In [1]: import numpy as np

In [2]: from numpy import linalg as LA

In [3]: np.set_printoptions(precision=4, suppress=True, linewidth=200, sign=" ")

In [4]: basis = np.array([[0, 0, 0, 0, 2]])

In [5]: rng = np.random.default_rng(22518)

In [6]: J = rng.normal(size=(19, 1)) @ basis + np.array([0, 2, -3, -1, -2])

In [7]: print(J)
[[ 0.      2.     -3.     -1.     -1.0249]
 [ 0.      2.     -3.     -1.     -0.6378]
 [ 0.      2.     -3.     -1.     -4.7383]
 [ 0.      2.     -3.     -1.     -3.1045]
 [ 0.      2.     -3.     -1.     -2.2846]
 [ 0.      2.     -3.     -1.     -1.9857]
 [ 0.      2.     -3.     -1.      0.6186]
 [ 0.      2.     -3.     -1.     -4.1725]
 [ 0.      2.     -3.     -1.      1.9333]
 [ 0.      2.     -3.     -1.     -2.638 ]
 [ 0.      2.     -3.     -1.      0.2401]
 [ 0.      2.     -3.     -1.      1.6119]
 [ 0.      2.     -3.     -1.     -3.4056]
 [ 0.      2.     -3.     -1.     -2.0473]
 [ 0.      2.     -3.     -1.     -5.3409]
 [ 0.      2.     -3.     -1.     -1.0397]
 [ 0.      2.     -3.     -1.      0.3159]
 [ 0.      2.     -3.     -1.      1.8043]
 [ 0.      2.     -3.     -1.      0.2463]]

In [8]: # looks like rank 2

In [9]: M2 = J / LA.norm(J, axis=1, keepdims=True)

In [10]: G = M2 @ M2.T

In [11]: print(LA.norm(M2, axis=1))
[ 1.  1.  1.  1.  1.  1.  1.  1.  1.  1.  1.  1.  1.  1.  1.  1.  1.  1.  1.]

In [12]: print(np.unique(J.round(6), axis=0).shape)
(19, 5)

In [13]: print(LA.lstsq(J[:-1].T, J[-1])[2])
2

In [14]: print(np.allclose(J[:-1].T @ LA.lstsq(J[:-1].T, J[-1])[0], J[-1]))
True

In [15]: print(np.round(np.trace(LA.pinv(J) @ J), 4))
2.0

In [16]: print([round(float(x), 4) for x in LA.svd(J, compute_uv=False)[:3]])
[17.7232, 8.6345, 0.0]

In [17]: print(LA.matrix_rank(J, rtol=0.1))
2

In [18]: print(LA.cond(J) > 100)
True

In [19]: basis = np.array([[3, -1, 3]])

In [20]: data = rng.normal(size=(33, 1)) @ basis + np.array([-4, -2, -1])

In [21]: print(data)
[[ -4.5299  -1.8234  -1.5299]
 [ -7.432   -0.856   -4.432 ]
 [ -5.1628  -1.6124  -2.1628]
 [ -1.2687  -2.9104   1.7313]
 [ -4.9043  -1.6986  -1.9043]
 [ -2.4784  -2.5072   0.5216]
 [ -7.5576  -0.8141  -4.5576]
 [ -2.3612  -2.5463   0.6388]
 [ -1.8973  -2.7009   1.1027]
 [ -9.4485  -0.1838  -6.4485]
 [ -3.8713  -2.0429  -0.8713]
 [ -5.5923  -1.4692  -2.5923]
 [ -4.9209  -1.693   -1.9209]
 [ -0.5975  -3.1342   2.4025]
 [ -4.3109  -1.8964  -1.3109]
 [ -3.9019  -2.0327  -0.9019]
 [ -2.4368  -2.5211   0.5632]
 [ -3.7745  -2.0752  -0.7745]
 [ -5.1432  -1.6189  -2.1432]
 [ -7.2566  -0.9145  -4.2566]
 [ -2.0821  -2.6393   0.9179]
 [ -0.3446  -3.2185   2.6554]
 [ -4.0885  -1.9705  -1.0885]
 [  3.5737  -4.5246   6.5737]
 [ -2.5703  -2.4766   0.4297]
 [ -9.8781  -0.0406  -6.8781]
 [-10.0559   0.0186  -7.0559]
 [ -7.6763  -0.7746  -4.6763]
 [  0.251   -3.417    3.251 ]
 [  0.542   -3.514    3.542 ]
 [ -0.2674  -3.2442   2.7326]
 [ -5.8091  -1.397   -2.8091]
 [ -2.4661  -2.5113   0.5339]]

In [22]: W = np.array([[-2, -1, 0, -3], [-2, -3, -2, -1], [-1, 3, 0, 1]])

In [23]: c = np.array([2, 0, 2, 0])

In [24]: H = np.maximum(data @ W + c, 0)

In [25]: print((H > 0).mean(axis=0))
[ 0.9697  0.7879  1.      1.    ]

In [26]: print(LA.matrix_rank(H))
4

In [27]: basis = np.array([[1, -2], [2, -1], [0, 0], [2, 0]])

In [28]: print(W @ basis)
[[-10   5]
 [-10   7]
 [  7  -1]]
